>>> import numpy as np
>>> np.set_printoptions(suppress=True, linewidth=160)
>>> J = np.array([[0, 1, 0, 0], [1, 0, 1, 0], [0, 1, 0, 1], [0, 0, 1, 0]])
>>> J
array([[0, 1, 0, 0],
       [1, 0, 1, 0],
       [0, 1, 0, 1],
       [0, 0, 1, 0]])
>>> evals, vecs = np.linalg.eigh(J)
>>> x0 = np.array([4, 4, 3, 2])
>>> round(float(x0 @ J @ x0 / (x0 @ x0)), 3), np.round(evals[0], 3), np.round(evals[-1], 3)
(1.511, np.float64(-1.618), np.float64(1.618))
>>> np.round(vecs * np.maximum(evals, 0) @ vecs.T, 3) + 0
array([[0.447, 0.5  , 0.224, 0.   ],
       [0.5  , 0.671, 0.5  , 0.224],
       [0.224, 0.5  , 0.671, 0.5  ],
       [0.   , 0.224, 0.5  , 0.447]])
>>> x0 @ J @ x0
np.int64(68)
>>> np.round(np.linalg.eigvalsh(J[1:, 1:]), 3) + 0
array([-1.414,  0.   ,  1.414])
>>> np.round(vecs * np.abs(evals) @ vecs.T, 3) + 0
array([[0.894, 0.   , 0.447, 0.   ],
       [0.   , 1.342, 0.   , 0.447],
       [0.447, 0.   , 1.342, 0.   ],
       [0.   , 0.447, 0.   , 0.894]])
>>> Q = J.astype(float).copy()
>>> for j in range(4):
...     Q[:, j] -= Q[:, :j] @ (Q[:, :j].T @ Q[:, j])
...     Q[:, j] /= np.linalg.norm(Q[:, j])
... 
>>> np.round(Q.T @ Q, 3) + 0
array([[1., 0., 0., 0.],
       [0., 1., 0., 0.],
       [0., 0., 1., 0.],
       [0., 0., 0., 1.]])
>>> x0 = np.array([-4, 1, 1, -2])
>>> rhs = J @ x0
>>> rhs
array([ 1, -3, -1,  1])
>>> np.round(np.linalg.solve(J.T, J[1]), 3)
array([0., 1., 0., 0.])
>>> np.round(np.linalg.solve(J, J[:, 2]), 3)
array([0., 0., 1., 0.])
>>> np.round(np.linalg.solve(J, 3 * rhs), 3)
array([-12.,   3.,   3.,  -6.])
>>> np.round(np.linalg.solve(J, rhs + J[:, 0]), 3)
array([-3.,  1.,  1., -2.])
>>> E = np.loadtxt("sample14.csv", delimiter=",")
>>> E
array([[ -7.972,  -5.   , -15.952, -19.021],
       [ -8.007,  -1.986,  -9.951, -10.011],
       [-12.043,  -3.02 , -14.977, -14.976],
       [ -0.041,   2.049,   4.077,   6.03 ],
       [  8.032,   3.95 ,  14.085,  15.934]])
>>> [round(float(x), 3) for x in np.linalg.svd(E, compute_uv=False)[:3]]
[46.176, 5.678, 0.112]
>>> np.round(np.abs(np.linalg.svd(E)[2][-1]), 3)
array([0.165, 0.94 , 0.023, 0.298])
>>> np.linalg.cond(E) > 100
np.True_
>>> x0 = np.array([0, 0, 3, 4])
>>> h1 = np.maximum(E @ x0, 0)
>>> np.round(np.maximum(E @ x0, 0) - np.maximum(-E @ x0, 0), 3)
array([-123.94 ,  -69.897, -104.835,   36.351,  105.991])
>>> np.tanh(E @ x0)
array([-1., -1., -1.,  1.,  1.])
>>> h1
array([  0.   ,   0.   ,   0.   ,  36.351, 105.991])
>>> np.flatnonzero(h1 > 1e-9)
array([3, 4])
>>> P = E @ np.linalg.solve(E.T @ E, E.T)
>>> np.round(P @ E[:, 3], 3)
array([-19.021, -10.011, -14.976,   6.03 ,  15.934])
>>> np.round(np.linalg.eigvalsh(P), 3) + 0
array([0., 1., 1., 1., 1.])
>>> np.round(np.diag(P), 3)
array([0.925, 0.408, 0.933, 0.745, 0.989])
>>> np.allclose(P @ P, P)
True
>>> K = np.loadtxt("case8.csv", delimiter=",")
>>> K
array([[ 4.,  2.,  2.,  4.],
       [ 2.,  0.,  0.,  2.],
       [ 1., -1., -1.,  1.],
       [-1., -3., -3., -1.]])
>>> K - K[0]
array([[ 0.,  0.,  0.,  0.],
       [-2., -2., -2., -2.],
       [-3., -3., -3., -3.],
       [-5., -5., -5., -5.]])
>>> K.mean(axis=0)
array([ 1.5, -0.5, -0.5,  1.5])
>>> np.linalg.matrix_rank(K)
np.int64(2)
>>> rk = np.linalg.matrix_rank(K)
>>> rk
np.int64(2)
>>> null = np.linalg.svd(K)[2][rk:].T
>>> np.linalg.matrix_rank(K.T @ K), np.linalg.matrix_rank(K @ K.T)
(np.int64(2), np.int64(2))
>>> [int(np.linalg.matrix_rank(K[:i])) for i in range(1, len(K) + 1)]
[1, 2, 2, 2]
>>> [int(np.linalg.matrix_rank(np.delete(K, i, axis=0))) for i in range(4)]
[2, 2, 2, 2]
>>> np.allclose(K @ null, 0)
True
>>> rng = np.random.default_rng(32)
>>> arr = rng.normal(size=(11, 3))
>>> arr = 20 * arr / np.linalg.norm(arr, axis=1, keepdims=True)
>>> arr.round(3)
array([[ 15.413,  12.738,  -0.433],
       [  6.37 ,  -6.355, -17.861],
       [ 12.413,   3.525, -15.281],
       [-16.63 ,  -9.73 ,   5.364],
       [ 18.568,   4.305,  -6.059],
       [ 17.031,  -8.096,   6.664],
       [ -7.075, -12.816,  13.627],
       [ -9.262,   3.424, -17.392],
       [-11.786,  -7.651,  14.232],
       [ 16.873,   7.515,  -7.67 ],
       [ 18.228,   5.471,   6.149]])
>>> P = arr @ np.linalg.solve(arr.T @ arr, arr.T)
>>> np.round(np.diag(P), 3)
array([0.285, 0.534, 0.204, 0.168, 0.163, 0.484, 0.277, 0.335, 0.167, 0.144, 0.24 ])
>>> np.round(np.linalg.eigvalsh(P), 3) + 0
array([0., 0., 0., 0., 0., 0., 0., 0., 1., 1., 1.])
>>> np.round(P @ arr[:, 2], 3)
array([ -0.433, -17.861, -15.281,   5.364,  -6.059,   6.664,  13.627, -17.392,  14.232,  -7.67 ,   6.149])
>>> G = np.cov(arr, rowvar=False)
>>> np.argwhere(np.triu(np.abs(np.corrcoef(arr.T)) > 0.8, 1))
array([], shape=(0, 2), dtype=int64)
>>> G.round(3)
array([[190.645,  72.105, -41.672],
       [ 72.105,  70.939, -45.817],
       [-41.672, -45.817, 141.832]])
>>> G.shape
(3, 3)
>>> np.round(arr.std(axis=0), 3)
array([13.165,  8.031, 11.355])
>>> D = np.linalg.norm(arr[:, None] - arr[None], axis=-1)
>>> D.shape
(11, 11)
>>> np.round(np.linalg.norm(arr - arr.mean(axis=0), axis=1), 3)
array([16.764, 17.15 , 15.83 , 24.894, 14.686, 16.073, 23.216, 21.916, 24.49 , 15.271, 16.2  ])
>>> D.mean(axis=1).argmax()
np.int64(3)
>>> (D + 1e9 * np.eye(11)).round(6).argmin(axis=1)
array([ 9,  2,  9,  8,  9, 10,  8,  1,  6,  4,  0])
>>> D[7].round(3)
array([31.356, 18.445, 21.778, 27.298, 30.062, 37.453, 35.082,  0.   , 33.603, 28.183, 36.25 ])
>>> D[:5, :5].round(3)
array([[ 0.   , 27.388, 17.73 , 39.562, 10.617],
       [27.388,  0.   , 11.865, 32.861, 20.043],
       [17.73 , 11.865,  0.   , 38.018, 11.115],
       [39.562, 32.861, 38.018,  0.   , 39.577],
       [10.617, 20.043, 11.115, 39.577,  0.   ]])
>>> np.round(np.linalg.norm(arr, axis=1), 3)
array([20., 20., 20., 20., 20., 20., 20., 20., 20., 20., 20.])
